In [1]: import numpy as np

In [2]: np.set_printoptions(precision=2, suppress=True, linewidth=200)

In [3]: rng = np.random.default_rng(729)

In [4]: A = rng.normal(size=(30, 13)) + 5 * np.array([-2, 2, -1, 2, 1, 0, 2, 0, 2, 1, 2, -1, -2])

In [5]: A
Out[5]: 
array([[-10.14,   9.79,  -4.15,  11.41,   4.55,  -0.73,  11.06,   1.03,  10.41,   4.9 ,  10.48,  -6.07,  -8.41],
       [-10.98,   8.81,  -5.09,  10.48,   3.36,   0.91,   9.76,  -0.62,   9.  ,   7.28,   9.15,  -5.17,  -9.96],
       [ -9.53,  11.05,  -4.84,  10.95,   4.52,  -0.25,  10.8 ,   0.09,  10.14,   5.45,   9.89,  -7.35, -10.6 ],
       [-10.69,  10.53,  -6.35,   9.91,   3.82,  -1.98,  10.15,   0.65,   8.66,   5.02,   9.64,  -4.92, -11.46],
       [ -9.89,   9.48,  -6.19,  10.92,   6.26,  -1.7 ,  10.28,  -1.76,   9.41,   5.31,  11.13,  -4.46, -11.55],
       [ -9.97,   9.5 ,  -5.05,   9.46,   7.12,   0.73,  10.62,   0.88,  10.56,   4.55,   9.92,  -6.38,  -9.31],
       [ -9.98,  10.13,  -5.43,   8.08,   5.62,   0.83,   9.92,  -0.05,   9.15,   6.72,  10.79,  -3.79, -10.55],
       [-10.24,   9.68,  -3.66,  10.63,   5.81,  -0.31,  10.91,  -0.1 ,  10.79,   3.98,   9.45,  -5.73,  -8.45],
       [-10.31,  10.47,  -4.38,  10.52,   5.22,  -0.19,  10.83,   0.89,   8.31,   5.5 ,  10.35,  -5.61,  -8.88],
       [ -9.81,  11.15,  -4.59,  10.15,   4.2 ,   1.33,  10.12,  -0.18,  11.68,   5.  ,   9.68,  -6.61, -11.5 ],
       [ -9.69,  11.15,  -5.78,   9.75,   5.52,  -2.51,   9.22,   0.24,   9.59,   6.1 ,   8.71,  -5.95, -10.94],
       [-10.85,   9.34,  -6.48,   8.89,   5.13,   0.37,   9.39,   0.69,   9.45,   4.1 ,  10.88,  -3.32, -10.37],
       [-11.14,  10.53,  -4.37,  10.36,   5.01,   1.49,  10.71,   2.06,  10.69,   7.  ,   9.97,  -5.02, -11.68],
       [-11.16,   8.74,  -5.28,   9.11,   5.34,  -0.8 ,   8.01,   0.28,   7.39,   5.74,  10.23,  -5.22, -10.41],
       [-10.62,  10.75,  -6.31,  10.08,   4.8 ,  -0.76,   9.33,   0.44,   9.49,   2.64,  11.  ,  -5.84,  -8.22],
       [ -9.45,  10.64,  -5.07,  12.61,   5.93,   1.34,   8.39,  -0.22,   9.71,   6.37,   8.43,  -4.78,  -9.28],
       [ -8.52,   8.62,  -6.87,   9.37,   6.27,   1.19,  10.22,   2.28,   9.64,   7.18,  11.  ,  -7.19,  -9.68],
       [ -9.76,  11.91,  -5.96,  11.36,   6.97,  -0.44,  11.27,   0.19,   7.07,   4.59,  11.45,  -5.89,  -8.79],
       [ -7.11,  11.22,  -5.68,   9.69,   4.82,  -0.2 ,  10.4 ,  -1.29,  12.41,   1.81,  10.96,  -5.07, -10.06],
       [ -9.02,  11.47,  -5.24,  10.26,   5.24,   1.11,  10.11,   0.64,   7.25,   5.37,  10.  ,  -5.68, -10.08],
       [-10.36,  10.95,  -5.35,  11.42,   3.81,  -0.46,   9.66,  -0.43,  11.72,   3.8 ,  10.29,  -4.69,  -9.95],
       [ -8.93,  10.13,  -5.13,  11.05,   5.96,  -1.27,   8.91,   0.02,  10.29,   4.64,   8.54,  -5.44,  -9.9 ],
       [-11.26,   8.04,  -4.35,  10.18,   4.49,   0.64,  10.3 ,  -1.34,  10.4 ,   5.35,  10.56,  -6.14,  -9.46],
       [ -8.79,   9.41,  -3.08,   9.45,   5.37,   0.12,  11.17,   1.37,  10.21,   5.37,  10.93,  -5.15, -11.3 ],
       [-10.32,  10.51,  -6.79,  10.79,   5.49,   1.51,  10.69,   0.08,   9.94,   6.  ,   8.64,  -5.58, -10.63],
       [-10.11,  10.22,  -5.7 ,   9.3 ,   4.62,   0.23,   8.83,   1.53,   8.77,   5.8 ,   9.86,  -5.76, -10.88],
       [-10.52,   9.11,  -4.72,  10.17,   5.85,   0.84,   9.05,  -0.92,  10.59,   5.23,  11.02,  -5.93, -11.1 ],
       [ -9.71,  12.47,  -5.07,   9.21,   3.8 ,   0.57,   9.8 ,  -0.12,  10.96,   5.23,   9.57,  -3.79, -10.95],
       [-11.22,  10.05,  -5.69,  10.33,   5.14,  -0.6 ,   8.94,  -0.77,   9.83,   5.73,   9.68,  -3.23,  -8.21],
       [ -9.43,  11.92,  -5.33,  10.65,   2.09,   0.72,   9.89,  -0.49,   8.96,   5.83,   9.07,  -5.43, -11.29]])

In [6]: lab = A[:, 10] > np.median(A[:, 10])

In [7]: f = A[lab].mean(axis=0) - A[~lab].mean(axis=0)

In [8]: lab.astype(int)
Out[8]: array([1, 0, 0, 0, 1, 0, 1, 0, 1, 0, 0, 1, 0, 1, 1, 0, 1, 1, 1, 1, 1, 0, 1, 1, 0, 0, 1, 0, 0, 0])

In [9]: (((A - A.mean(axis=0)) @ f > 0) == lab).mean()
Out[9]: np.float64(0.9)
